$ python -q
>>> import numpy as np
>>> np.set_printoptions(precision=2, suppress=True, linewidth=140, sign=" ")
>>> mat = np.array([[6.0, 1.0, 1.0, 1.0, 1.0],
...     [1.0, 6.0, 1.0, 1.0, 1.0],
...     [1.0, 1.0, 6.0, 1.0, 1.0],
...     [1.0, 1.0, 1.0, 6.0, 1.0],
...     [1.0, 1.0, 1.0, 1.0, 6.0]])
>>> evals, vecs = np.linalg.eigh(mat)
>>> print(np.linalg.eigvalsh(mat + -1 * np.eye(5)))
[ 4.  4.  4.  4.  9.]
>>> print(vecs @ np.diag(evals) @ vecs.T)
[[ 6.  1.  1.  1.  1.]
 [ 1.  6.  1.  1.  1.]
 [ 1.  1.  6.  1.  1.]
 [ 1.  1.  1.  6.  1.]
 [ 1.  1.  1.  1.  6.]]
>>> print(np.round(vecs.T @ mat @ vecs, 2) + 0)
[[  5.   0.   0.   0.   0.]
 [  0.   5.   0.   0.   0.]
 [  0.   0.   5.   0.   0.]
 [  0.   0.   0.   5.   0.]
 [  0.   0.   0.   0.  10.]]
>>> print((evals > 1e-8).sum(), (evals < -1e-8).sum())
5 0
>>> print(evals)
[  5.   5.   5.   5.  10.]
>>> print(np.abs(vecs[:, -1]).round(6).argmax())
0
>>> print(np.linalg.eigvalsh(mat @ mat))
[  25.   25.   25.   25.  100.]
>>> L = np.linalg.cholesky(mat)
>>> print(L)
[[ 2.45  0.    0.    0.    0.  ]
 [ 0.41  2.42  0.    0.    0.  ]
 [ 0.41  0.35  2.39  0.    0.  ]
 [ 0.41  0.35  0.3   2.37  0.  ]
 [ 0.41  0.35  0.3   0.26  2.36]]
>>> print(np.diag(L) ** 2)
[ 6.    5.83  5.71  5.62  5.56]
>>> K = np.array([[1.0, 0.2, 0.04, 0.01, 0.0],
...     [0.2, 1.0, 0.2, 0.04, 0.01],
...     [0.04, 0.2, 1.0, 0.2, 0.04],
...     [0.01, 0.04, 0.2, 1.0, 0.2],
...     [0.0, 0.01, 0.04, 0.2, 1.0]])
>>> print(K)
[[ 1.    0.2   0.04  0.01  0.  ]
 [ 0.2   1.    0.2   0.04  0.01]
 [ 0.04  0.2   1.    0.2   0.04]
 [ 0.01  0.04  0.2   1.    0.2 ]
 [ 0.    0.01  0.04  0.2   1.  ]]
>>> print(np.poly(K))
[ 1.   -5.    9.84 -9.52  4.53 -0.85]
>>> print(round(float(np.linalg.det(K[::-1])), 2))
0.85
>>> print(np.kron(np.eye(2, dtype=int), K))
[[ 1.    0.2   0.04  0.01  0.    0.    0.    0.    0.    0.  ]
 [ 0.2   1.    0.2   0.04  0.01  0.    0.    0.    0.    0.  ]
 [ 0.04  0.2   1.    0.2   0.04  0.    0.    0.    0.    0.  ]
 [ 0.01  0.04  0.2   1.    0.2   0.    0.    0.    0.    0.  ]
 [ 0.    0.01  0.04  0.2   1.    0.    0.    0.    0.    0.  ]
 [ 0.    0.    0.    0.    0.    1.    0.2   0.04  0.01  0.  ]
 [ 0.    0.    0.    0.    0.    0.2   1.    0.2   0.04  0.01]
 [ 0.    0.    0.    0.    0.    0.04  0.2   1.    0.2   0.04]
 [ 0.    0.    0.    0.    0.    0.01  0.04  0.2   1.    0.2 ]
 [ 0.    0.    0.    0.    0.    0.    0.01  0.04  0.2   1.  ]]
>>> print(np.einsum("ij,ji->", K, K))
5.33
>>> x0 = np.array([5, -5, 9, -6, 1])
>>> rhs = K @ x0
>>> print(rhs)
[ 4.3  -2.43  7.04 -4.15  0.11]
>>> print(np.linalg.solve(K, rhs))
[ 5. -5.  9. -6.  1.]
>>> print(np.round(np.linalg.solve(K.T, K[2]), 2) + 0)
[ 0.  0.  1.  0.  0.]
>>> print(np.round(np.linalg.solve(K, K[:, 2]), 2) + 0)
[ 0.  0.  1.  0.  0.]
>>> J = np.loadtxt("a.csv", delimiter=",")
>>> print(J)
[[-1. -1.  1. -2. -1.]
 [ 0.  0.  0.  0.  0.]
 [ 1. -4. -3. -2.  4.]
 [-2. -1. -2.  1.  2.]
 [-1. -1.  1. -2. -1.]
 [ 3. -3. -1. -3.  2.]
 [-3.  0. -1.  1.  0.]
 [-1. -1.  1. -2. -1.]
 [ 0.  0.  0.  0.  0.]
 [ 0.  0.  0.  0.  0.]
 [-5.  1.  2.  1.  0.]
 [ 3. -3. -1. -3.  2.]
 [-2. -2.  1. -2.  2.]
 [ 3. -3. -1. -3.  2.]
 [-2. -1. -2.  1.  2.]
 [ 3. -3. -1. -3.  2.]
 [-3. -3.  2. -4.  1.]
 [ 4. -4. -2. -3.  4.]
 [-1. -1.  1. -2. -1.]
 [ 1. -1. -1.  0.  2.]
 [ 0.  0.  0.  0.  0.]]
>>> d = np.linalg.norm(J[:, None] - J[None], axis=-1)
>>> print(np.linalg.norm(J, axis=1))
[ 2.83  0.    6.78  3.74  2.83  5.66  3.32  2.83  0.    0.    5.57  5.66  4.12  5.66  3.74  5.66  6.24  7.81  2.83  2.65  0.  ]
>>> print(np.unravel_index(d.round(6).argmax(), d.shape))
(np.int64(10), np.int64(17))
>>> print(d[17])
[  8.31   7.81   3.32   8.06   8.31   2.65   9.9    8.31   7.81   7.81  12.41   2.65   7.35   2.65   8.06   2.65   8.72   0.     8.31
   5.66   7.81]
>>> print(np.linalg.matrix_rank(d ** 2))
7
>>> print((d + 1e9 * np.eye(21)).round(6).argmin(axis=1))
[  4   8  17  14   0  11   3   0   1   1   6   5  16   5   3   5  12   5   0   1   1]
>>> Y = np.c_[J[:, :2] @ np.array([[-4, -2], [-3, -4]]), np.array([1, -2, -5, -5, 2, 0, -3, 0, 4, -5, 1, -1, -1, 1, 1, 2, 4, -3, 0, -4, -4])]
>>> print(Y)
[[ 7.  6.  1.]
 [ 0.  0. -2.]
 [ 8. 14. -5.]
 [11.  8. -5.]
 [ 7.  6.  2.]
 [-3.  6.  0.]
 [12.  6. -3.]
 [ 7.  6.  0.]
 [ 0.  0.  4.]
 [ 0.  0. -5.]
 [17.  6.  1.]
 [-3.  6. -1.]
 [14. 12. -1.]
 [-3.  6.  1.]
 [11.  8.  1.]
 [-3.  6.  2.]
 [21. 18.  4.]
 [-4.  8. -3.]
 [ 7.  6.  0.]
 [-1.  2. -4.]
 [ 0.  0. -4.]]
>>> print(np.round(np.linalg.norm(Y - J @ np.linalg.lstsq(J, Y)[0], axis=0), 2) + 0)
[  0.     0.    10.44]
>>> print(np.linalg.matrix_rank(Y))
3
>>> print(np.round(np.linalg.lstsq(J, Y[:, 0])[0], 2) + 0)
[-4. -3.  0.  0.  0.]
>>> print(np.linalg.norm(np.linalg.qr(J)[0].T @ Y, axis=0) ** 2 / ((Y ** 2).sum(axis=0) + 1e-12))
[ 1.    1.    0.38]
>>> Ac = (J - J.mean(axis=0)) / J.std(axis=0)
>>> print(Ac.std(axis=0))
[ 1.  1.  1.  1.  1.]
>>> print(np.argwhere(np.abs(Ac) > 2))
[[  2   2]
 [ 10   0]]
>>> b = np.linalg.lstsq(np.delete(Ac, 0, axis=1), Ac[:, 0])[0]
>>> print(np.abs(b).argmax())
0
>>> print(round(float(1 - np.var(Ac[:, 0] - np.delete(Ac, 0, axis=1) @ b)), 2))
0.99
>>> x0 = np.array([2, 3, 0, 1, 3])
>>> rhs = J @ x0
>>> print(np.round(np.linalg.solve(J.T @ J, J.T @ rhs), 2) + 0)
[ 2.  3.  0.  1.  3.]
>>> print(np.round(np.linalg.pinv(J) @ J, 2) + 0)
[[ 1.  0.  0.  0.  0.]
 [ 0.  1.  0.  0.  0.]
 [ 0.  0.  1.  0.  0.]
 [ 0.  0.  0.  1.  0.]
 [ 0.  0.  0.  0.  1.]]
>>> print(np.round(np.linalg.lstsq(J, rhs)[0], 2) + 0)
[ 2.  3.  0.  1.  3.]
>>> rng = np.random.default_rng(5323)
>>> rhs = rhs + 0.05 * rng.normal(size=21)
>>> print(rhs.round(2) + 0)
[-10.    -0.07   0.12  -0.04  -9.96   0.03  -5.06 -10.02   0.02   0.    -6.04  -0.04  -5.98   0.07  -0.03   0.01 -15.95   5.03 -10.02
   5.02  -0.05]
>>> b, *_ = np.linalg.lstsq(J, rhs)
>>> print([round(float(np.linalg.norm(np.linalg.solve(J.T @ J + lam * np.eye(5), J.T @ rhs))), 2) for lam in (0, 1, 10, 100)])
[4.75, 3.99, 2.92, 1.37]
>>> print(np.round(J.T @ (rhs - J @ b), 2) + 0)
[ 0.  0.  0.  0.  0.]
>>> print(round(float(np.linalg.norm(rhs - J @ b)), 2))
0.17
>>> print(b.round())
[ 2.  3.  0.  1.  3.]
